In [1]: import numpy as np

In [2]: np.set_printoptions(suppress=True, linewidth=140)

In [3]: A = np.load("a.npy")

In [4]: A
Out[4]: 
array([[0, 1, 0, 1, 1, 0, 0, 0, 0, 0],
       [1, 0, 0, 1, 1, 0, 0, 0, 0, 0],
       [0, 0, 0, 0, 0, 1, 1, 1, 0, 1],
       [1, 1, 0, 0, 1, 0, 0, 0, 0, 0],
       [1, 1, 0, 1, 0, 0, 0, 0, 0, 0],
       [0, 0, 1, 0, 0, 0, 1, 0, 1, 1],
       [0, 0, 1, 0, 0, 1, 0, 0, 1, 1],
       [0, 0, 1, 0, 0, 0, 0, 0, 0, 1],
       [0, 0, 0, 0, 0, 1, 1, 0, 0, 0],
       [0, 0, 1, 0, 0, 1, 1, 1, 0, 0]])

In [5]: vec = np.array([2, 3, 2, 2, 0, 2, 0, 0, 1, 3])

In [6]: h1 = np.maximum(A @ vec, 0)

In [7]: A.T @ h1
Out[7]: array([16, 17, 23, 16, 14, 19, 17,  9, 14, 24])

In [8]: J = np.load("block15.npy")

In [9]: J.round(2)
Out[9]: 
array([[ 0.64, -0.12, -0.44, -0.36, -0.2 , -0.12, -0.44],
       [-0.12,  0.96, -0.15, -0.12, -0.07, -0.04, -0.15],
       [-0.44, -0.15,  0.46, -0.44, -0.25, -0.15, -0.54],
       [-0.36, -0.12, -0.44,  0.64, -0.2 , -0.12, -0.44],
       [-0.2 , -0.07, -0.25, -0.2 ,  0.89, -0.07, -0.25],
       [-0.12, -0.04, -0.15, -0.12, -0.07,  0.96, -0.15],
       [-0.44, -0.15, -0.54, -0.44, -0.25, -0.15,  0.46]])

In [10]: np.round(np.linalg.eigvalsh(J).min(), 2)
Out[10]: np.float64(-1.0)

In [11]: w, vecs = np.linalg.eigh(J)

In [12]: w.sum(), np.trace(J)
Out[12]: (np.float64(5.0), np.float64(5.0))

In [13]: np.round(np.linalg.svd(J, compute_uv=False), 2)
Out[13]: array([1., 1., 1., 1., 1., 1., 1.])

In [14]: np.round(vecs.T @ vecs, 2) + 0
Out[14]: 
array([[1., 0., 0., 0., 0., 0., 0.],
       [0., 1., 0., 0., 0., 0., 0.],
       [0., 0., 1., 0., 0., 0., 0.],
       [0., 0., 0., 1., 0., 0., 0.],
       [0., 0., 0., 0., 1., 0., 0.],
       [0., 0., 0., 0., 0., 1., 0.],
       [0., 0., 0., 0., 0., 0., 1.]])

In [15]: np.round(vecs @ np.diag(w) @ vecs.T, 2)
Out[15]: 
array([[ 0.64, -0.12, -0.44, -0.36, -0.2 , -0.12, -0.44],
       [-0.12,  0.96, -0.15, -0.12, -0.07, -0.04, -0.15],
       [-0.44, -0.15,  0.46, -0.44, -0.25, -0.15, -0.54],
       [-0.36, -0.12, -0.44,  0.64, -0.2 , -0.12, -0.44],
       [-0.2 , -0.07, -0.25, -0.2 ,  0.89, -0.07, -0.25],
       [-0.12, -0.04, -0.15, -0.12, -0.07,  0.96, -0.15],
       [-0.44, -0.15, -0.54, -0.44, -0.25, -0.15,  0.46]])

In [16]: np.round(np.linalg.eigvalsh(J + 2 * np.eye(7)), 2)
Out[16]: array([1., 3., 3., 3., 3., 3., 3.])

In [17]: np.round(np.linalg.eigvalsh(J @ J), 2)
Out[17]: array([1., 1., 1., 1., 1., 1., 1.])

In [18]: vec = np.array([-1, 1, 2, -1, -1, 2, -2])

In [19]: np.round(J.T @ (J @ vec), 2)
Out[19]: array([-1.,  1.,  2., -1., -1.,  2., -2.])

In [20]: [p for p in range(1, 25) if np.allclose(np.linalg.matrix_power(J, p), np.eye(7))]
Out[20]: [2, 4, 6, 8, 10, 12, 14, 16, 18, 20, 22, 24]

In [21]: np.round(np.linalg.det(J), 2)
Out[21]: np.float64(-1.0)

In [22]: np.round(np.linalg.inv(J), 2)
Out[22]: 
array([[ 0.64, -0.12, -0.44, -0.36, -0.2 , -0.12, -0.44],
       [-0.12,  0.96, -0.15, -0.12, -0.07, -0.04, -0.15],
       [-0.44, -0.15,  0.46, -0.44, -0.25, -0.15, -0.54],
       [-0.36, -0.12, -0.44,  0.64, -0.2 , -0.12, -0.44],
       [-0.2 , -0.07, -0.25, -0.2 ,  0.89, -0.07, -0.25],
       [-0.12, -0.04, -0.15, -0.12, -0.07,  0.96, -0.15],
       [-0.44, -0.15, -0.54, -0.44, -0.25, -0.15,  0.46]])
